$ ipython --no-banner

In [1]: import numpy as np

In [2]: from numpy import linalg as LA

In [3]: np.set_printoptions(precision=1, suppress=True, linewidth=200, floatmode="fixed")

In [4]: def rnd(a):
   ...:     return np.round(a, 1) + 0
   ...: 

In [5]: J = np.load("a.npy")

In [6]: print(J)
[[ 4  4  4  4  4  4]
 [ 4  8  8  8  8  8]
 [ 4  8 12 12 12 12]
 [ 4  8 12 16 16 16]
 [ 4  8 12 16 20 20]
 [ 4  8 12 16 20 24]]

In [7]: # equal to its transpose

In [8]: out = J ** -1
ValueError: Integers to negative integer powers are not allowed.


In [9]: out = LA.invert(J)
AttributeError: module 'numpy.linalg' has no attribute 'invert'


In [10]: out = LA.inv(J)

In [11]: print((np.abs(out) > 1e-9).astype(int))
[[1 1 0 0 0 0]
 [1 1 1 0 0 0]
 [0 1 1 1 0 0]
 [0 0 1 1 1 0]
 [0 0 0 1 1 1]
 [0 0 0 0 1 1]]

In [12]: print(rnd(LA.cond(J)))
64.9

In [13]: print(rnd(LA.det(J) * out))
[[ 2048.0 -1024.0     0.0     0.0     0.0     0.0]
 [-1024.0  2048.0 -1024.0     0.0     0.0     0.0]
 [    0.0 -1024.0  2048.0 -1024.0     0.0     0.0]
 [    0.0     0.0 -1024.0  2048.0 -1024.0     0.0]
 [    0.0     0.0     0.0 -1024.0  2048.0 -1024.0]
 [    0.0     0.0     0.0     0.0 -1024.0  1024.0]]

In [14]: print(rnd(LA.inv(out)))
[[ 4.0  4.0  4.0  4.0  4.0  4.0]
 [ 4.0  8.0  8.0  8.0  8.0  8.0]
 [ 4.0  8.0 12.0 12.0 12.0 12.0]
 [ 4.0  8.0 12.0 16.0 16.0 16.0]
 [ 4.0  8.0 12.0 16.0 20.0 20.0]
 [ 4.0  8.0 12.0 16.0 20.0 24.0]]

In [15]: print(rnd(out))
[[ 0.5 -0.2  0.0  0.0  0.0  0.0]
 [-0.2  0.5 -0.2  0.0  0.0  0.0]
 [ 0.0 -0.2  0.5 -0.2  0.0  0.0]
 [ 0.0  0.0 -0.2  0.5 -0.2  0.0]
 [ 0.0  0.0  0.0 -0.2  0.5 -0.2]
 [ 0.0  0.0  0.0  0.0 -0.2  0.2]]

In [16]: print(rnd(LA.det(J) * LA.det(out)))
1.0

In [17]: vec = np.ones(6)

In [18]: for _ in range(5):
    ...:     vec = J @ vec
    ...:     vec /= LA.norm(vec)
    ...:     print(round(vec @ J @ vec, 1))
    ...: 
68.7
68.8
68.8
68.8
68.8

In [19]: print(rnd(LA.eigvalsh(J)[-1]))
68.8

In [20]: vec = np.array([4, 5, 1, 2, 9, 1])

In [21]: print((J @ vec).argmax())
5

In [22]: print(np.sign((J @ vec).round(6)))
[1 1 1 1 1 1]

In [23]: print(np.einsum("ij,j->i", J, vec))
[ 88 160 212 260 300 304]

In [24]: ev, vecs = LA.eigh(J)

In [25]: print(rnd(np.abs(vecs[:, -1])))
[0.1 0.3 0.4 0.5 0.5 0.6]

In [26]: print(rnd(LA.eigvalsh(J + -1 * np.eye(6))))
[ 0.1  0.3  0.8  2.1  7.0 67.8]

In [27]: print(rnd(vecs.T @ J @ vecs))
[[ 1.1  0.0  0.0  0.0  0.0  0.0]
 [ 0.0  1.3  0.0  0.0  0.0  0.0]
 [ 0.0  0.0  1.8  0.0  0.0  0.0]
 [ 0.0  0.0  0.0  3.1  0.0  0.0]
 [ 0.0  0.0  0.0  0.0  8.0  0.0]
 [ 0.0  0.0  0.0  0.0  0.0 68.8]]

In [28]: print(np.abs(vecs[:, -1]).round(6).argmax())
5

In [29]: print(rnd(LA.svd(J, compute_uv=False)))
[68.8  8.0  3.1  1.8  1.3  1.1]

In [30]: arr = np.load("w.npy")

In [31]: print(arr)
[[ 1 -1 -1  1 -1  1  1 -1]
 [ 1 -1 -1  1  1 -1 -1  1]
 [ 1 -1  1 -1 -1  1 -1  1]
 [ 1 -1  1 -1  1 -1  1 -1]
 [ 1  1 -1 -1 -1 -1  1  1]
 [ 1  1  1  1 -1 -1 -1 -1]
 [ 1  1  1  1  1  1  1  1]
 [ 1  1 -1 -1  1  1 -1 -1]]

In [32]: print(arr.mean(axis=0))
[1.0 0.0 0.0 0.0 0.0 0.0 0.0 0.0]

In [33]: print(LA.matrix_rank(arr))
8

In [34]: print(arr.shape)
(8, 8)

In [35]: print(arr - arr[0])
[[ 0  0  0  0  0  0  0  0]
 [ 0  0  0  0  2 -2 -2  2]
 [ 0  0  2 -2  0  0 -2  2]
 [ 0  0  2 -2  2 -2  0  0]
 [ 0  2  0 -2  0 -2  0  2]
 [ 0  2  2  0  0 -2 -2  0]
 [ 0  2  2  0  2  0  0  2]
 [ 0  2  0 -2  2  0 -2  0]]

In [36]: np.zeros(8, 8)
TypeError: Cannot interpret '8' as a data type


In [37]: print(np.unravel_index(np.abs(arr).argmax(), arr.shape))
(np.int64(0), np.int64(0))

In [38]: rng = np.random.default_rng(3695)

In [39]: idx = rng.permutation(8)

In [40]: print(idx)
[6 1 2 0 5 3 7 4]

In [41]: out = arr[idx][:, idx]

In [42]: print(np.diag(out))
[ 1 -1  1  1 -1 -1 -1 -1]

In [43]: print(np.trace(out))
-2

In [44]: vec = np.array([5, 5, 4, 7, 0, 1, 6, 8])

In [45]: rhs = arr @ vec

In [46]: c, lr = np.zeros(8), 1 / LA.norm(arr, 2) ** 2

In [47]: for i in range(3):
    ...:     c -= lr * arr.T @ (arr @ c - rhs)
    ...:     if i % 1 == 0: print(i, round(LA.norm(arr @ c - rhs), 1))
    ...: 
0 0.0
1 0.0
2 0.0

In [48]: print(rnd(c))
[5.0 5.0 4.0 7.0 0.0 1.0 6.0 8.0]

In [49]: print(np.allclose(arr @ arr.T, arr.T @ arr))
True

In [50]: print(np.trace(arr))
-2

In [51]: print((arr + arr.T) / 2)
[[ 1.0  0.0  0.0  1.0  0.0  1.0  1.0  0.0]
 [ 0.0 -1.0 -1.0  0.0  1.0  0.0  0.0  1.0]
 [ 0.0 -1.0  1.0  0.0 -1.0  1.0  0.0  0.0]
 [ 1.0  0.0  0.0 -1.0  0.0  0.0  1.0 -1.0]
 [ 0.0  1.0 -1.0  0.0 -1.0 -1.0  1.0  1.0]
 [ 1.0  0.0  1.0  0.0 -1.0 -1.0  0.0  0.0]
 [ 1.0  0.0  0.0  1.0  1.0  0.0  1.0  0.0]
 [ 0.0  1.0  0.0 -1.0  1.0  0.0  0.0 -1.0]]

In [52]: print(rnd(np.abs(LA.eigvals(arr)).max()))
2.8

In [53]: out = np.array([[3, 2, 0], [3, 3, 3], [2, 2, 1]])

In [54]: feats = out - out.T

In [55]: print(feats)
[[ 0 -1 -2]
 [ 1  0  1]
 [ 2 -1  0]]

In [56]: left, sig, vt = LA.svd(feats)

In [57]: print(np.argmax(sig[:-1] / (sig[1:] + 1e-6)) + 1)
2

In [58]: print(rnd(sig))
[2.4 2.4 0.0]

In [59]: out = left[:, :2] @ np.diag(sig[:2]) @ vt[:2]

In [60]: print(rnd(LA.norm(feats - out) / LA.norm(feats)))
0.0

In [61]: print(rnd(LA.norm(feats - out, 2)), rnd(sig[2]))
0.0 0.0

In [62]: print(LA.matrix_rank(feats, rtol=0.1))
2

In [63]: print([round(float(x), 1) for x in LA.svd(feats, compute_uv=False)[:3]])
[2.4, 2.4, 0.0]

In [64]: print(LA.cond(feats) > 100)
True

In [65]: print(np.argsort(-LA.norm(feats, axis=0).round(6), kind="stable")[:3])
[0 2 1]

In [66]: m1 = np.array([[7, 7, 2, 3, -1, 6],
    ...:     [4, 4, -1, 0, -4, 3],
    ...:     [6, 6, 1, 2, -2, 5],
    ...:     [8, 8, 3, 4, 0, 7],
    ...:     [5, 5, 0, 1, -3, 4],
    ...:     [7, 7, 2, 3, -1, 6]])

In [67]: rank = LA.matrix_rank(m1)

In [68]: print(rank)
2

In [69]: ns = LA.svd(m1)[2][rank:].T

In [70]: print([int(LA.matrix_rank(np.delete(m1, i, axis=0))) for i in range(6)])
[2, 2, 2, 2, 2, 2]

In [71]: print(rnd(m1 @ ns))
[[0.0 0.0 0.0 0.0]
 [0.0 0.0 0.0 0.0]
 [0.0 0.0 0.0 0.0]
 [0.0 0.0 0.0 0.0]
 [0.0 0.0 0.0 0.0]
 [0.0 0.0 0.0 0.0]]

In [72]: print(np.allclose(m1 @ ns, 0))
True

In [73]: print(ns.shape)
(6, 4)

In [74]: print(LA.matrix_rank(m1.T @ m1), LA.matrix_rank(m1 @ m1.T))
2 2

In [75]: print(rnd(ns @ ns.T))
[[ 0.7 -0.3 -0.1 -0.1  0.1 -0.3]
 [-0.3  0.7 -0.1 -0.1  0.1 -0.3]
 [-0.1 -0.1  0.8 -0.2 -0.4 -0.1]
 [-0.1 -0.1 -0.2  0.8 -0.3 -0.1]
 [ 0.1  0.1 -0.4 -0.3  0.4  0.0]
 [-0.3 -0.3 -0.1 -0.1  0.0  0.8]]

In [76]: W2 = np.sign(np.array([[-5, -6, 1, 6], [-4, -3, -4, -5], [4, 5, 9, 7], [1, 4, -6, 4]]))

In [77]: out = (np.tril(W2, -1) + np.eye(4)) @ (np.triu(W2, 1) + np.eye(4))

In [78]: ev = np.array([3, 1, 1, 3])

In [79]: K = np.rint(out * ev @ LA.inv(out)) + 0

In [80]: print(K)
[[-3.0 -2.0  2.0  2.0]
 [12.0  7.0 -4.0 -4.0]
 [-4.0 -2.0  3.0  2.0]
 [ 4.0  2.0  0.0  1.0]]

In [81]: vec = np.array([0, -2, 2])

In [82]: print(vec @ feats @ vec)
0

In [83]: q = LA.solve(np.eye(3) - feats, np.eye(3) + feats)

In [84]: print(rnd(q @ q.T))
[[1.0 0.0 0.0]
 [0.0 1.0 0.0]
 [0.0 0.0 1.0]]

In [85]: print(rnd(LA.det(q)))
1.0

In [86]: q, vecs = LA.qr(K[:, :3])[0], LA.qr(K[:, 3:])[0]

In [87]: sig = LA.svd(q.T @ vecs, compute_uv=False)

In [88]: print(rnd(LA.norm(q @ q.T - vecs @ vecs.T, 2)))
1.0

In [89]: print(rnd(np.degrees(np.arccos(sig.clip(0, 1)))))
[6.4]

In [90]: print((sig > 0.9).sum())
1

In [91]: out = np.array([[-3, -3], [-3, 0], [-1, 0], [-1, 1]])

In [92]: print(LA.matrix_rank(np.vstack([K, out.T])))
4

In [93]: print(np.einsum("ij,ij->i", K, K))
[ 21.0 225.0  33.0  21.0]

In [94]: out @ K
ValueError: matmul: Input operand 1 has a mismatch in its core dimension 0, with gufunc signature (n?,k),(k,m?)->(n?,m?) (size 4 is different from 2)


In [95]: print(LA.matrix_rank(K @ out))
2

In [96]: print(K @ out)
[[ 11.0  11.0]
 [-49.0 -40.0]
 [ 13.0  14.0]
 [-19.0 -11.0]]

In [97]: print(np.einsum("ik,kj->ji", K, out))
[[ 11.0 -49.0  13.0 -19.0]
 [ 11.0 -40.0  14.0 -11.0]]

In [98]: print(np.vstack([K, out.T]).shape)
(6, 4)

In [99]: X = np.eye(6, dtype=int)[rng.permutation(6)]

In [100]: print(X)
[[0 0 0 0 1 0]
 [0 0 0 0 0 1]
 [0 0 1 0 0 0]
 [0 0 0 1 0 0]
 [0 1 0 0 0 0]
 [1 0 0 0 0 0]]

In [101]: def softmax(z):
     ...:     e = np.exp(z - z.max(axis=-1, keepdims=True))
     ...:     return e / e.sum(axis=-1, keepdims=True)
     ...: 

In [102]: print(softmax(X).sum(axis=1))
[1.0 1.0 1.0 1.0 1.0 1.0]

In [103]: print(rnd(softmax(X[2])))
[0.1 0.1 0.4 0.1 0.1 0.1]

In [104]: S = X @ X.T / np.sqrt(6)

In [105]: print(rnd(softmax(S)))
[[0.2 0.2 0.2 0.2 0.2 0.2]
 [0.2 0.2 0.2 0.2 0.2 0.2]
 [0.2 0.2 0.2 0.2 0.2 0.2]
 [0.2 0.2 0.2 0.2 0.2 0.2]
 [0.2 0.2 0.2 0.2 0.2 0.2]
 [0.2 0.2 0.2 0.2 0.2 0.2]]

In [106]: print(softmax(S).round(6).argmax(axis=1))
[0 1 2 3 4 5]

In [107]: print(rnd(softmax(S)[2] @ X))
[0.2 0.2 0.2 0.2 0.2 0.2]

In [108]: print(rnd(np.sort(LA.eigvals(X).real)))
[-1.0  0.0  0.0  1.0  1.0  1.0]

In [109]: print(X @ X)
[[0 1 0 0 0 0]
 [1 0 0 0 0 0]
 [0 0 1 0 0 0]
 [0 0 0 1 0 0]
 [0 0 0 0 0 1]
 [0 0 0 0 1 0]]

In [110]: print((X != 0).astype(int))
[[0 0 0 0 1 0]
 [0 0 0 0 0 1]
 [0 0 1 0 0 0]
 [0 0 0 1 0 0]
 [0 1 0 0 0 0]
 [1 0 0 0 0 0]]

In [111]: print(np.flatnonzero(LA.matrix_power((X != 0) + (X.T != 0) + np.eye(6), 6)[1]))
[0 1 4 5]

In [112]: print((LA.matrix_power((X != 0) + (X.T != 0) + np.eye(6), 6) > 0).astype(int))
[[1 1 0 0 1 1]
 [1 1 0 0 1 1]
 [0 0 1 0 0 0]
 [0 0 0 1 0 0]
 [1 1 0 0 1 1]
 [1 1 0 0 1 1]]

In [113]: vec = np.array([-3, 0, -1, -2, 2, 0])

In [114]: print(X * vec)
[[ 0  0  0  0  2  0]
 [ 0  0  0  0  0  0]
 [ 0  0 -1  0  0  0]
 [ 0  0  0 -2  0  0]
 [ 0  0  0  0  0  0]
 [-3  0  0  0  0  0]]

In [115]: print(LA.norm(X @ vec) <= LA.norm(X, 2) * LA.norm(vec) + 1e-9)
True

In [116]: print(X @ np.ones(6))
[1.0 1.0 1.0 1.0 1.0 1.0]

In [117]: print(np.sign((X @ vec).round(6)))
[ 1  0 -1 -1  0 -1]

In [118]: W0 = np.diag(np.array([0, 5, 2, 4, 4])) + 3 * np.eye(5, k=1) + 3 * np.eye(5, k=-1)

In [119]: print(W0)
[[0.0 3.0 0.0 0.0 0.0]
 [3.0 5.0 3.0 0.0 0.0]
 [0.0 3.0 2.0 3.0 0.0]
 [0.0 0.0 3.0 4.0 3.0]
 [0.0 0.0 0.0 3.0 4.0]]

In [120]: # equal to its transpose

In [121]: left, sig, vt = LA.svd(feats)

In [122]: vecs = vt[:(sig > 1e-8).sum()]

In [123]: vec = feats[2] + 4 * feats[0] + rng.integers(2) * np.eye(3)[1]

In [124]: print(vec)
[ 2.0 -5.0 -8.0]

In [125]: print(rnd(np.diag(vecs.T @ vecs)))
[0.8 0.3 0.8]

In [126]: print(rnd(LA.norm(vec - vecs.T @ vecs @ vec)))
0.0

In [127]: idx = rng.permutation(5)

In [128]: out = W0[:, idx] * rng.choice([-1, 1], 5)

In [129]: print(out)
[[ 0.0 -0.0  3.0  0.0 -0.0]
 [ 0.0 -3.0  5.0  3.0 -0.0]
 [ 0.0 -2.0  3.0  0.0 -3.0]
 [ 3.0 -3.0  0.0  0.0 -4.0]
 [ 4.0 -0.0  0.0  0.0 -3.0]]

In [130]: left, _, vt = LA.svd(W0.T @ out)

In [131]: print(rnd(LA.lstsq(W0, out)[0]))
[[ 0.0  0.0  0.0  1.0  0.0]
 [ 0.0  0.0  1.0  0.0  0.0]
 [ 0.0 -1.0  0.0  0.0  0.0]
 [ 0.0  0.0  0.0  0.0 -1.0]
 [ 1.0  0.0  0.0  0.0  0.0]]

In [132]: print(idx)
[4 2 1 0 3]

In [133]: print(rnd(left @ vt))
[[ 0.0  0.0  0.0  1.0  0.0]
 [ 0.0  0.0  1.0  0.0  0.0]
 [ 0.0 -1.0  0.0  0.0  0.0]
 [ 0.0  0.0  0.0  0.0 -1.0]
 [ 1.0  0.0  0.0  0.0  0.0]]
